$ python -q
>>> import numpy as np
>>> from numpy import linalg as LA
>>> np.set_printoptions(suppress=True, linewidth=140)
>>> tidy = lambda a: np.round(a, 2) + 0
>>> M = np.load("arr.npy")
>>> tidy(M)
array([[-25.73, -84.03,   2.08, -11.41,  89.07],
       [-20.86, -70.47,   4.17, -10.64,  76.55],
       [-18.26, -63.25,   5.14, -10.17,  69.81],
       [-13.28, -49.47,   6.66,  -9.12,  56.76],
       [-12.36, -46.95,   6.88,  -8.9 ,  54.34],
       [ -3.75, -22.98,   7.64,  -6.26,  30.52],
       [ -3.63, -22.65,   7.62,  -6.22,  30.18],
       [  0.47, -10.43,   6.24,  -4.1 ,  16.83],
       [  0.61,  -9.96,   6.13,  -4.  ,  16.28],
       [  1.66,  -6.15,   5.05,  -3.05,  11.59],
       [  1.75,  -5.81,   4.92,  -2.95,  11.14],
       [  2.06,  -4.29,   4.29,  -2.49,   9.09],
       [  2.19,  -1.52,   2.55,  -1.37,   4.75],
       [  2.18,  -1.46,   2.49,  -1.34,   4.63],
       [  2.16,  -1.4 ,   2.44,  -1.3 ,   4.51],
       [  1.84,  -0.65,   1.61,  -0.84,   2.9 ],
       [  1.83,  -0.65,   1.61,  -0.84,   2.89],
       [  0.3 ,  -0.01,   0.15,  -0.07,   0.28],
       [  0.18,   0.  ,   0.08,  -0.04,   0.16],
       [ -0.95,  -0.05,  -0.31,   0.16,  -0.72],
       [ -1.71,  -0.12,  -0.42,   0.22,  -1.17],
       [ -2.48,  -0.21,  -0.44,   0.24,  -1.56],
       [ -3.19,  -0.28,  -0.37,   0.22,  -1.88],
       [ -5.91,  -0.39,   0.46,  -0.07,  -2.99],
       [-11.87,   1.03,   5.09,  -1.68,  -5.84],
       [-17.18,   4.99,  12.37,  -4.11,  -9.89],
       [-17.28,   5.09,  12.54,  -4.17,  -9.99],
       [-17.76,   5.6 ,  13.35,  -4.43, -10.46],
       [-17.76,   5.61,  13.36,  -4.44, -10.46],
       [-21.83,  11.24,  21.53,  -7.07, -15.29],
       [-22.77,  12.89,  23.74,  -7.76, -16.65],
       [-27.82,  24.59,  38.22, -12.26, -25.98],
       [-28.35,  26.14,  40.03, -12.81, -27.18],
       [-29.25,  28.95,  43.27, -13.8 , -29.37]])
>>> # looks like rank 3
>>> r = LA.matrix_rank(M)
>>> r
np.int64(3)
>>> null = LA.svd(M)[2][r:].T
>>> tidy(null @ null.T)
array([[ 0.12, -0.24,  0.1 , -0.05, -0.2 ],
       [-0.24,  0.47, -0.21,  0.03,  0.38],
       [ 0.1 , -0.21,  0.21,  0.31, -0.14],
       [-0.05,  0.03,  0.31,  0.87,  0.12],
       [-0.2 ,  0.38, -0.14,  0.12,  0.32]])
>>> np.allclose(M @ null, 0)
True
>>> dist = LA.norm(M[:, None] - M[None], axis=-1)
>>> np.unravel_index(dist.round(6).argmax(), dist.shape)
(np.int64(0), np.int64(33))
>>> (dist + 1e9 * np.eye(34)).round(6).argmin(axis=1)
array([ 1,  2,  1,  4,  3,  6,  5,  8,  7, 10,  9, 10, 13, 14, 13, 16, 15, 18, 17, 20, 21, 22, 21, 22, 23, 26, 25, 28, 27, 30, 29, 32, 31,
       32])
>>> np.flatnonzero(dist[27] < dist.mean() / 2)
array([23, 24, 25, 26, 27, 28, 29, 30])
>>> E = np.loadtxt("mat.csv", delimiter=",")
>>> E
array([[-1., -3.,  0.,  0.,  0.,  0.,  0.,  0.,  0.,  0.,  0.],
       [-3.,  2., -3.,  0.,  0.,  0.,  0.,  0.,  0.,  0.,  0.],
       [ 0., -3., -1., -3.,  0.,  0.,  0.,  0.,  0.,  0.,  0.],
       [ 0.,  0., -3., -5., -3.,  0.,  0.,  0.,  0.,  0.,  0.],
       [ 0.,  0.,  0., -3., -9., -3.,  0.,  0.,  0.,  0.,  0.],
       [ 0.,  0.,  0.,  0., -3.,  5., -3.,  0.,  0.,  0.,  0.],
       [ 0.,  0.,  0.,  0.,  0., -3.,  3., -3.,  0.,  0.,  0.],
       [ 0.,  0.,  0.,  0.,  0.,  0., -3.,  5., -3.,  0.,  0.],
       [ 0.,  0.,  0.,  0.,  0.,  0.,  0., -3.,  9., -3.,  0.],
       [ 0.,  0.,  0.,  0.,  0.,  0.,  0.,  0., -3., -2., -3.],
       [ 0.,  0.,  0.,  0.,  0.,  0.,  0.,  0.,  0., -3.,  6.]])
>>> tidy(LA.matrix_power(E, 4))
array([[  190.,  -123.,   270.,   135.,    81.,     0.,     0.,     0.,     0.,     0.,     0.],
       [ -123.,   583.,    12.,   531.,   351.,    81.,     0.,     0.,     0.,     0.,     0.],
       [  270.,    12.,   856.,  1467.,  1818.,   270.,    81.,     0.,     0.,     0.,     0.],
       [  135.,   531.,  1467.,  4099.,  6234.,  1278.,   162.,    81.,     0.,     0.,     0.],
       [   81.,   351.,  1818.,  6234., 11871.,  1866.,   846.,  -108.,    81.,     0.,     0.],
       [    0.,    81.,   270.,  1278.,  1866.,  2731., -1788.,  1350.,  -594.,    81.,     0.],
       [    0.,     0.,    81.,   162.,   846., -1788.,  2043., -2274.,  2142.,  -405.,    81.],
       [    0.,     0.,     0.,    81.,  -108.,  1350., -2274.,  4351., -6369.,  1467.,  -486.],
       [    0.,     0.,     0.,     0.,    81.,  -594.,  2142., -6369., 12168., -3027.,  1548.],
       [    0.,     0.,     0.,     0.,     0.,    81.,  -405.,  1467., -3027.,  1150.,  -993.],
       [    0.,     0.,     0.,     0.,     0.,     0.,    81.,  -486.,  1548.,  -993.,  2250.]])
>>> np.allclose(E @ E.T, E.T @ E)
True
>>> tidy(np.abs(LA.eigvals(E)).max())
np.float64(11.49)
>>> np.trace(E)
np.float64(12.0)
>>> assert E == E.T
Traceback (most recent call last):
  File "<python-input-22>", line 1, in <module>
    assert E == E.T
           ^^^^^^^^
ValueError: The truth value of an array with more than one element is ambiguous. Use a.any() or a.all()
>>> (E + E.T) / 2
array([[-1., -3.,  0.,  0.,  0.,  0.,  0.,  0.,  0.,  0.,  0.],
       [-3.,  2., -3.,  0.,  0.,  0.,  0.,  0.,  0.,  0.,  0.],
       [ 0., -3., -1., -3.,  0.,  0.,  0.,  0.,  0.,  0.,  0.],
       [ 0.,  0., -3., -5., -3.,  0.,  0.,  0.,  0.,  0.,  0.],
       [ 0.,  0.,  0., -3., -9., -3.,  0.,  0.,  0.,  0.,  0.],
       [ 0.,  0.,  0.,  0., -3.,  5., -3.,  0.,  0.,  0.,  0.],
       [ 0.,  0.,  0.,  0.,  0., -3.,  3., -3.,  0.,  0.,  0.],
       [ 0.,  0.,  0.,  0.,  0.,  0., -3.,  5., -3.,  0.,  0.],
       [ 0.,  0.,  0.,  0.,  0.,  0.,  0., -3.,  9., -3.,  0.],
       [ 0.,  0.,  0.,  0.,  0.,  0.,  0.,  0., -3., -2., -3.],
       [ 0.,  0.,  0.,  0.,  0.,  0.,  0.,  0.,  0., -3.,  6.]])
>>> data = np.loadtxt("layer16.csv", delimiter=",")
>>> data
array([[0., 0., 1., 1., 1., 1., 1., 0., 0., 1., 1., 0.],
       [0., 0., 0., 0., 0., 0., 0., 1., 1., 0., 0., 1.],
       [1., 0., 0., 1., 1., 1., 1., 0., 0., 1., 0., 0.],
       [1., 0., 1., 0., 1., 1., 1., 0., 0., 1., 1., 0.],
       [1., 0., 1., 1., 0., 1., 1., 0., 0., 1., 1., 0.],
       [1., 0., 1., 1., 1., 0., 0., 0., 0., 1., 1., 0.],
       [1., 0., 1., 1., 1., 0., 0., 0., 0., 1., 1., 0.],
       [0., 1., 0., 0., 0., 0., 0., 0., 1., 0., 0., 1.],
       [0., 1., 0., 0., 0., 0., 0., 1., 0., 0., 0., 0.],
       [1., 0., 1., 1., 1., 1., 1., 0., 0., 0., 1., 0.],
       [1., 0., 0., 1., 1., 1., 1., 0., 0., 1., 0., 0.],
       [0., 1., 0., 0., 0., 0., 0., 1., 0., 0., 0., 0.]])
>>> tidy(np.sort(LA.eigvals(data).real))
array([-2.  , -1.56, -1.53, -1.  , -1.  , -1.  , -1.  ,  0.  ,  0.  ,  0.  ,  2.56,  6.53])
>>> np.flatnonzero(LA.matrix_power((data != 0) + (data.T != 0) + np.eye(12), 12)[11])
array([ 1,  7,  8, 11])
>>> (LA.matrix_power((data != 0) + (data.T != 0) + np.eye(12), 12) > 0).astype(int)
array([[1, 0, 1, 1, 1, 1, 1, 0, 0, 1, 1, 0],
       [0, 1, 0, 0, 0, 0, 0, 1, 1, 0, 0, 1],
       [1, 0, 1, 1, 1, 1, 1, 0, 0, 1, 1, 0],
       [1, 0, 1, 1, 1, 1, 1, 0, 0, 1, 1, 0],
       [1, 0, 1, 1, 1, 1, 1, 0, 0, 1, 1, 0],
       [1, 0, 1, 1, 1, 1, 1, 0, 0, 1, 1, 0],
       [1, 0, 1, 1, 1, 1, 1, 0, 0, 1, 1, 0],
       [0, 1, 0, 0, 0, 0, 0, 1, 1, 0, 0, 1],
       [0, 1, 0, 0, 0, 0, 0, 1, 1, 0, 0, 1],
       [1, 0, 1, 1, 1, 1, 1, 0, 0, 1, 1, 0],
       [1, 0, 1, 1, 1, 1, 1, 0, 0, 1, 1, 0],
       [0, 1, 0, 0, 0, 0, 0, 1, 1, 0, 0, 1]])
